$ python -q
>>> import numpy as np
>>> import numpy.linalg as la
>>> np.set_printoptions(precision=1, suppress=True, linewidth=140, floatmode="fixed")
>>> J = np.loadtxt("w.csv", delimiter=",")
>>> print(J)
[[ 1.9 -2.0  2.2  3.4 -2.9 -1.1  0.1]
 [-4.5  2.8 -1.5 -3.7  2.7  3.7 -0.2]
 [-1.8  1.0  0.7 -1.1 -1.1 -0.7  0.4]
 [-1.0  0.2 -0.3 -0.5  0.6  0.8  0.1]
 [-1.4 -0.4 -0.8  0.3  0.0  0.2  1.0]
 [-1.1  1.3 -1.9 -1.9  1.6 -0.6  0.4]
 [ 0.4 -0.8  1.8  1.1 -2.0 -0.9 -0.1]
 [ 6.1 -2.0  0.5  2.7 -1.2 -3.1  0.2]
 [ 2.4 -0.4  0.7  0.7 -1.3 -2.7 -0.4]
 [ 1.4 -0.3 -0.5  0.4  0.2 -0.5  0.2]
 [-0.3  0.9 -0.9 -1.4  0.9 -0.4  0.2]
 [-2.6  0.7 -1.3 -0.8  1.7  2.5 -0.3]
 [-0.9 -0.5  1.0  0.8 -1.9 -1.3  0.5]
 [ 5.6 -2.1  1.7  2.1 -2.7 -4.7  0.2]
 [ 2.3 -0.1 -0.3  0.0  0.3 -1.2 -0.1]
 [ 2.9 -1.3  1.8  1.3 -2.0 -1.8 -0.3]
 [ 1.0 -0.8  2.1  1.8 -2.0 -0.2 -0.6]
 [ 2.1  0.1 -3.8 -0.7  4.4  1.0  0.3]
 [-2.2 -0.5  0.8  1.3  0.2  3.4 -0.4]
 [-1.2  0.7  1.3 -1.2 -0.5  0.5 -0.4]
 [-1.1  0.3  0.8 -0.1 -0.5  0.4 -0.2]
 [-1.5  0.2  0.5 -0.4  0.7  2.8 -0.3]
 [-5.2  1.5  2.2 -1.0 -0.8  3.9 -1.2]
 [ 5.8 -2.0 -0.8  2.2 -0.6 -3.8  1.0]
 [-1.5  0.1 -0.5 -0.2  1.2  2.2 -0.1]
 [ 2.6 -0.7  1.5  0.2 -1.2 -1.3 -0.2]
 [-2.2  0.7  2.4 -0.6 -2.5 -0.8 -0.2]
 [ 5.7 -0.5 -4.4  0.1  3.5 -2.5  1.1]
 [ 6.5 -1.0 -0.4  1.0 -1.3 -6.4  0.7]
 [-0.1 -0.2  1.6  1.2 -2.2 -0.4 -0.3]
 [-1.6 -0.1 -0.2 -0.4  0.5  1.4  0.0]]
>>> out = np.array([[5, -8], [-3, 1], [-4, -8], [-3, 6], [6, 0], [-5, 0], [-6, 5]])
>>> la.matrix_rank(J @ out)
np.int64(2)
>>> np.vstack([J, out.T]).shape
(33, 7)
>>> dist = la.norm(J[:, None] - J[None], axis=-1)
>>> dist[:5, :5]
array([[ 0.0, 13.5,  7.0,  7.1,  6.6],
       [13.5,  0.0,  7.5,  6.6,  7.6],
       [ 7.0,  7.5,  0.0,  2.8,  3.0],
       [ 7.1,  6.6,  2.8,  0.0,  1.7],
       [ 6.6,  7.6,  3.0,  1.7,  0.0]])
>>> (dist + 1e9 * np.eye(31)).round(6).argmin(axis=1)
array([16, 11, 19, 30,  3, 10, 29, 23, 25, 14,  5, 24, 29,  7,  9, 25,  6,  5, 21, 20, 19, 24, 18,  7, 30, 15,  2, 17, 23,  6,  3])
>>> dist.shape
(31, 31)
>>> print(dist.mean(axis=1).argmax())
1
>>> la.norm(J, axis=1)
array([5.8, 8.1, 2.8, 1.5, 2.0, 3.6, 3.2, 7.7, 4.0, 1.7, 2.2, 4.3, 2.9, 8.5, 2.6, 4.7, 3.7, 6.3, 4.4, 2.4, 1.5, 3.3, 7.2, 7.7, 3.0, 3.6,
       4.3, 8.5, 9.4, 3.0, 2.2])
>>> print(la.norm(J - J.mean(axis=0), axis=1))
[5.2 8.8 3.1 2.3 2.5 4.2 2.7 7.0 3.3 1.2 2.6 5.1 2.6 7.7 2.1 4.0 3.2 6.6 4.9 2.8 2.0 4.0 7.8 7.0 3.7 2.8 4.4 8.2 8.7 2.7 3.0]
>>> np.flatnonzero(dist[20] < dist.mean() / 2)
array([ 2,  3,  4, 10, 12, 19, 20, 21, 24, 29, 30])
